$ python3 -q
>>> import numpy as np
>>> np.set_printoptions(suppress=True, linewidth=100)
>>> rd = lambda a: np.round(a, 3) + 0
>>> A = np.load("data.npy")
>>> A
array([[ 1,  1, -1, -1, -1, -1,  1,  1],
       [ 1, -1,  1, -1,  1, -1,  1, -1],
       [ 1,  1,  1,  1,  1,  1,  1,  1],
       [ 1, -1, -1,  1, -1,  1,  1, -1],
       [ 1,  1, -1, -1,  1,  1, -1, -1],
       [ 1,  1,  1,  1, -1, -1, -1, -1],
       [ 1, -1,  1, -1, -1,  1, -1,  1],
       [ 1, -1, -1,  1,  1, -1, -1,  1]])
>>> rd(np.linalg.norm(A, axis=0))
array([2.828, 2.828, 2.828, 2.828, 2.828, 2.828, 2.828, 2.828])
>>> rd(np.linalg.norm(A, "nuc"))
np.float64(22.627)
>>> np.linalg.norm(A, axis=1).argmax()
np.int64(0)
>>> u = np.array([2, -2, 0, 2, 1, -2, 0, 1])
>>> A2 = A + np.outer(u, np.eye(8)[3])
>>> np.linalg.matrix_rank(A2 - A)
np.int64(1)
>>> A2
array([[ 1.,  1., -1.,  1., -1., -1.,  1.,  1.],
       [ 1., -1.,  1., -3.,  1., -1.,  1., -1.],
       [ 1.,  1.,  1.,  1.,  1.,  1.,  1.,  1.],
       [ 1., -1., -1.,  3., -1.,  1.,  1., -1.],
       [ 1.,  1., -1.,  0.,  1.,  1., -1., -1.],
       [ 1.,  1.,  1., -1., -1., -1., -1., -1.],
       [ 1., -1.,  1., -1., -1.,  1., -1.,  1.],
       [ 1., -1., -1.,  2.,  1., -1., -1.,  1.]])
>>> u, g = A[3], A[6]
>>> u @ u
np.int64(8)
>>> u @ g
np.int64(0)
>>> p = (u @ g) / (u @ u) * u
>>> g - p
array([ 1., -1.,  1., -1., -1.,  1., -1.,  1.])
>>> np.outer(u, g)
array([[ 1, -1,  1, -1, -1,  1, -1,  1],
       [-1,  1, -1,  1,  1, -1,  1, -1],
       [-1,  1, -1,  1,  1, -1,  1, -1],
       [ 1, -1,  1, -1, -1,  1, -1,  1],
       [-1,  1, -1,  1,  1, -1,  1, -1],
       [ 1, -1,  1, -1, -1,  1, -1,  1],
       [ 1, -1,  1, -1, -1,  1, -1,  1],
       [-1,  1, -1,  1,  1, -1,  1, -1]])
>>> rd(np.linalg.norm(u + g) ** 2 + np.linalg.norm(u - g) ** 2)
np.float64(32.0)
>>> mat = np.loadtxt("dump.csv", delimiter=",")
>>> mat
array([[-2.9  ,  1.1  ,  1.2  , -0.1  ,  0.9  , -1.3  , -0.2  ,  0.3  , -1.5  ,  0.8  ,  1.7  ,
        -0.3  ,  1.   ,  2.2  ,  0.7  ],
       [-0.4  ,  1.1  , -0.8  , -1.   ,  1.2  , -0.2  ,  1.2  ,  0.8  ,  0.4  , -0.6  , -0.2  ,
         0.5  ,  0.3  ,  2.2  , -0.6  ],
       [ 0.128, -0.192,  0.602,  1.166, -2.795,  1.099, -0.002, -1.879,  2.196,  0.225, -0.398,
        -1.139, -0.075,  1.425,  0.225],
       [ 0.6  ,  1.5  ,  1.   , -0.2  , -1.2  ,  0.2  , -0.3  ,  0.4  , -0.4  , -0.3  ,  0.   ,
        -0.3  , -1.8  , -0.6  ,  0.4  ],
       [-0.8  ,  0.2  ,  0.2  ,  0.8  ,  0.3  ,  0.5  , -1.6  ,  0.1  , -0.6  , -1.4  , -0.9  ,
        -1.5  ,  2.3  , -2.4  ,  0.4  ],
       [ 0.1  , -0.2  ,  0.6  ,  1.2  , -2.8  ,  1.1  ,  0.   , -1.9  ,  2.2  ,  0.2  , -0.4  ,
        -1.1  , -0.1  ,  1.4  ,  0.2  ],
       [ 0.4  , -0.3  ,  1.1  ,  0.6  , -0.4  , -0.1  ,  0.6  , -0.2  , -0.2  , -0.9  ,  0.   ,
        -0.1  ,  0.4  , -3.   , -0.8  ]])
>>> np.argsort(-np.linalg.norm(mat, axis=0).round(6), kind="stable")[:3]
array([13,  4,  8])
>>> def softmax(z):
...     e = np.exp(z - z.max(axis=-1, keepdims=True))
...     return e / e.sum(axis=-1, keepdims=True)
... 
>>> rd(softmax(10 * mat[2]))
array([0., 0., 0., 0., 0., 0., 0., 0., 1., 0., 0., 0., 0., 0., 0.])
>>> scores = mat @ mat.T / np.sqrt(15)
>>> softmax(scores).round(6).argmax(axis=1)
array([0, 1, 5, 3, 4, 5, 6])
